$ ipython --no-banner

In [1]: import numpy as np

In [2]: np.set_printoptions(precision=3, suppress=True, linewidth=200, legacy="1.25")

In [3]: W0 = np.load("w.npy")

In [4]: W0
Out[4]: 
array([[-3, -5,  0,  2],
       [ 0,  3, -3,  3],
       [ 0,  0,  0,  1],
       [ 0,  0,  0, -2]])

In [5]: # rows and columns are dependent

In [6]: np.linalg.matrix_rank(W0, rtol=0.1)
Out[6]: 3

In [7]: round(float(np.linalg.det(W0.T)), 3)
Out[7]: 0.0

In [8]: np.linalg.eigvals(W0)
Out[8]: array([-3.,  3.,  0., -2.])

In [9]: U, s, Vh = np.linalg.svd(W0)

In [10]: vecs = Vh[:(s > 1e-8).sum()]

In [11]: rng = np.random.default_rng(47)

In [12]: vec = W0[3] + 3 * W0[2] + rng.integers(2) * np.eye(4)[1]

In [13]: vec
Out[13]: array([0., 0., 0., 1.])

In [14]: round(float(np.linalg.norm(vec - vecs.T @ vecs @ vec)), 3)
Out[14]: 0.0

In [15]: np.diag(vecs.T @ vecs)
Out[15]: array([0.419, 0.791, 0.791, 1.   ])

In [16]: basis = np.array([[0.2, -0.2, 0.5], [-0.9, 0.0, 0.6]])

In [17]: J = np.array([[-1, 2],
    ...:     [0, 3],
    ...:     [-2, 3],
    ...:     [1, -3],
    ...:     [-2, -1],
    ...:     [-2, 1],
    ...:     [1, 1],
    ...:     [-2, 3],
    ...:     [3, 2],
    ...:     [-2, 2],
    ...:     [3, 2],
    ...:     [0, 1],
    ...:     [-2, -3]]) @ basis + 0.05 * rng.normal(size=(13, 3))

In [18]: J
Out[18]: 
array([[-1.995,  0.105,  0.603],
       [-2.771, -0.04 ,  1.763],
       [-3.123,  0.39 ,  0.756],
       [ 2.9  , -0.17 , -1.286],
       [ 0.544,  0.492, -1.631],
       [-1.22 ,  0.347, -0.403],
       [-0.65 , -0.132,  1.134],
       [-3.064,  0.466,  0.805],
       [-1.165, -0.635,  2.622],
       [-2.307,  0.476,  0.233],
       [-1.227, -0.632,  2.671],
       [-0.961, -0.045,  0.577],
       [ 2.351,  0.415, -2.879]])

In [19]: Ac = J - J.mean(axis=1)
---------------------------------------------------------------------------
ValueError                                Traceback (most recent call last)
Cell In[19], line 1
----> 1 Ac = J - J.mean(axis=1)

ValueError: operands could not be broadcast together with shapes (13,3) (13,) 

In [20]: Ac = J - J.mean(axis=0)

In [21]: U, s, Vh = np.linalg.svd(Ac, full_matrices=False)

In [22]: (np.sign(U[:, 0]) == np.sign(U[0, 0])).astype(int)
Out[22]: array([1, 1, 1, 0, 0, 0, 1, 1, 1, 1, 1, 1, 0])

In [23]: np.round(Ac.mean(axis=0), 3) + 0
Out[23]: array([0., 0., 0.])

In [24]: np.abs(Vh[-1])
Out[24]: array([0.197, 0.93 , 0.309])

In [25]: s ** 2 / (s ** 2).sum()
Out[25]: array([0.826, 0.174, 0.001])

In [26]: np.abs(U[:, 0]).argmax()
Out[26]: 12

In [27]: Vh[0] * np.sign(Vh[0, np.abs(Vh[0]).argmax()])
Out[27]: array([ 0.785,  0.04 , -0.619])

In [28]: round((s ** 2).sum() ** 2 / (s ** 4).sum(), 3)
Out[28]: 1.405

In [29]: np.abs(Vh[0]).argmax()
Out[29]: 0

In [30]: np.linalg.matrix_rank(Ac)
Out[30]: 3

In [31]: np.searchsorted(np.cumsum(s ** 2) / (s ** 2).sum(), 0.9) + 1
Out[31]: 2

In [32]: vec = np.array([3, 1, 1])

In [33]: h = np.maximum(J @ vec, 0)

In [34]: np.flatnonzero(h > 1e-9)
Out[34]: array([ 3,  4, 12])

In [35]: np.maximum(J @ vec, 0) - np.maximum(-J @ vec, 0)
Out[35]: array([-5.277, -6.588, -8.222,  7.244,  0.492, -3.716, -0.946, -7.922, -1.508, -6.213, -1.641, -2.351,  4.589])

In [36]: np.maximum(J @ (3 * vec), 0)
Out[36]: array([ 0.   ,  0.   ,  0.   , 21.732,  1.477,  0.   ,  0.   ,  0.   ,  0.   ,  0.   ,  0.   ,  0.   , 13.768])
